$ python3 -q
>>> import numpy as np
>>> np.set_printoptions(suppress=True, linewidth=140)
>>> F = np.diag(np.array([4, 4, 7, 4]))
>>> print(F)
[[4 0 0 0]
 [0 4 0 0]
 [0 0 7 0]
 [0 0 0 4]]
>>> # equal to its transpose
>>> print(np.linalg.matrix_power(F - np.diag(np.diag(F)), 4))
[[0 0 0 0]
 [0 0 0 0]
 [0 0 0 0]
 [0 0 0 0]]
>>> print(np.round(np.sort(np.linalg.eigvals(F)), 1))
[4. 4. 4. 7.]
>>> print(np.linalg.matrix_rank(F - F[0, 0] * np.eye(4)))
1
>>> print(F @ F)
[[16  0  0  0]
 [ 0 16  0  0]
 [ 0  0 49  0]
 [ 0  0  0 16]]
>>> print(np.round(np.sort(np.linalg.eigvals(F).real), 1))
[4. 4. 4. 7.]
>>> A = np.loadtxt("run10.csv", delimiter=",")
>>> print(A)
[[ 1. -1.  0.  0.]
 [-1. -1. -1.  0.]
 [ 0. -1. -2. -1.]
 [ 0.  0. -1. -1.]]
>>> # symmetric
>>> q, V = np.linalg.qr(A[:, :3])[0], np.linalg.qr(A[:, 3:])[0]
>>> sv = np.linalg.svd(q.T @ V, compute_uv=False)
>>> print(sv.round(1))
[1.]
>>> print(np.round(np.degrees(np.arccos(sv.clip(0, 1))), 1))
[10.5]
>>> print(round(np.linalg.norm(q @ q.T - V @ V.T, 2), 1))
1.0
>>> def softmax(z):
...     e = np.exp(z - z.max(axis=-1, keepdims=True))
...     return e / e.sum(axis=-1, keepdims=True)
... 
>>> print(np.round(softmax(10 * A[0]), 1) + 0)
[1. 0. 0. 0.]
>>> print(np.round(softmax(A).sum(axis=1), 1))
[1. 1. 1. 1.]
>>> print(np.round(softmax(A[0]), 1))
[0.5 0.1 0.2 0.2]
>>> att = A @ A.T / np.sqrt(4)
>>> print(np.round(softmax(att), 1))
[[0.4 0.2 0.3 0.2]
 [0.1 0.4 0.4 0.1]
 [0.1 0.1 0.7 0.1]
 [0.1 0.2 0.5 0.3]]
>>> print(np.round(softmax(att)[0] @ A, 1))
[ 0.3 -0.8 -0.8 -0.4]
>>> print(np.round(softmax(att + np.triu(np.full(att.shape, -np.inf), 1)), 1))
[[1.  0.  0.  0. ]
 [0.2 0.8 0.  0. ]
 [0.1 0.2 0.8 0. ]
 [0.1 0.2 0.5 0.3]]
>>> vals, V = np.linalg.eig(A)
>>> print(vals.round(1))
[ 1.5 -3.  -1.2 -0.2]
>>> print(np.round(A @ V[:, 0] - vals[0] * V[:, 0], 1) + 0)
[0. 0. 0. 0.]
>>> print(np.round(np.sort(np.linalg.eigvals(np.linalg.inv(A))), 1))
[-5.5 -0.8 -0.3  0.7]
>>> f, g = A[1], A[3]
>>> print(f @ g)
1.0
>>> p = (f @ g) / (f @ f) * f
>>> print(np.round(np.linalg.norm(f + g) ** 2 + np.linalg.norm(f - g) ** 2, 1))
10.0
>>> W0 = np.array([[1.1, -2.9, -3.0],
...     [1.1, -3.1, -3.0],
...     [1.0, -3.0, -3.0],
...     [1.1, -3.0, -3.0],
...     [0.9, -3.1, -3.0],
...     [1.0, 0.9, 0.8],
...     [1.0, 1.1, 1.1],
...     [1.1, 1.0, 0.9],
...     [1.1, 0.9, 1.0],
...     [1.0, 1.2, 1.1],
...     [-0.1, 1.8, 0.2],
...     [-0.1, 2.2, 0.0],
...     [-0.1, 2.1, -0.1],
...     [0.1, 2.1, -0.1],
...     [0.0, 2.0, 0.0]])
>>> print(W0)
[[ 1.1 -2.9 -3. ]
 [ 1.1 -3.1 -3. ]
 [ 1.  -3.  -3. ]
 [ 1.1 -3.  -3. ]
 [ 0.9 -3.1 -3. ]
 [ 1.   0.9  0.8]
 [ 1.   1.1  1.1]
 [ 1.1  1.   0.9]
 [ 1.1  0.9  1. ]
 [ 1.   1.2  1.1]
 [-0.1  1.8  0.2]
 [-0.1  2.2  0. ]
 [-0.1  2.1 -0.1]
 [ 0.1  2.1 -0.1]
 [ 0.   2.   0. ]]
>>> print(W0.shape)
(15, 3)
>>> print(np.linalg.matrix_rank(W0))
3
>>> print(np.round(np.linalg.norm(W0), 1))
11.5
>>> print(np.round(W0 - W0[0], 1))
[[ 0.   0.   0. ]
 [ 0.  -0.2  0. ]
 [-0.1 -0.1  0. ]
 [ 0.  -0.1  0. ]
 [-0.2 -0.2  0. ]
 [-0.1  3.8  3.8]
 [-0.1  4.   4.1]
 [ 0.   3.9  3.9]
 [ 0.   3.8  4. ]
 [-0.1  4.1  4.1]
 [-1.2  4.7  3.2]
 [-1.2  5.1  3. ]
 [-1.2  5.   2.9]
 [-1.   5.   2.9]
 [-1.1  4.9  3. ]]
>>> print(np.round(np.linalg.svd(W0, compute_uv=False), 1))
[10.7  3.2  2.8]
>>> print(np.unravel_index(np.abs(W0).argmax(), W0.shape))
(np.int64(1), np.int64(1))
>>> print(np.round(W0.mean(axis=0), 1) + 0)
[ 0.7  0.  -0.7]
>>> print(np.abs(W0).max())
3.1
>>> x0 = np.ones(4)
>>> for _ in range(4):
...     x0 = F @ x0
...     x0 /= np.linalg.norm(x0)
...     print(round(x0 @ F @ x0, 1))
... 
5.5
6.3
6.7
6.9
>>> print(x0.round(1))
[0.1 0.1 1.  0.1]
>>> print(round(np.linalg.eigvalsh(F)[-1], 1))
7.0
>>> Xc = W0 - W0.mean(axis=0)
>>> V = np.linalg.svd(Xc)[2][:1]
>>> Y = Xc - Xc @ V.T @ V
>>> print(np.round(np.diag(V.T @ V), 1) + 0)
[0.  0.6 0.4]
>>> print(np.round(np.cov(Xc @ V.T, rowvar=False), 1))
7.9
>>> print(np.round(Y.std(axis=0), 1))
[0.4 0.3 0.5]
>>> D = np.linalg.norm(W0[:, None] - W0[None], axis=-1)
>>> print(D[11].round(1))
[6.  6.2 6.1 6.1 6.2 1.9 1.9 1.9 2.  1.8 0.4 0.  0.1 0.2 0.2]
>>> print((D + 1e9 * np.eye(15)).round(6).argmin(axis=1))
[ 3  3  3  0  2  7  9  8  7  6 14 12 11 14 12]
>>> print(D.mean(axis=1).argmax())
4
>>> print(np.unravel_index(D.round(6).argmax(), D.shape))
(np.int64(1), np.int64(11))
>>> print(D[11].round(6).argsort(kind="stable")[:4])
[11 12 14 13]
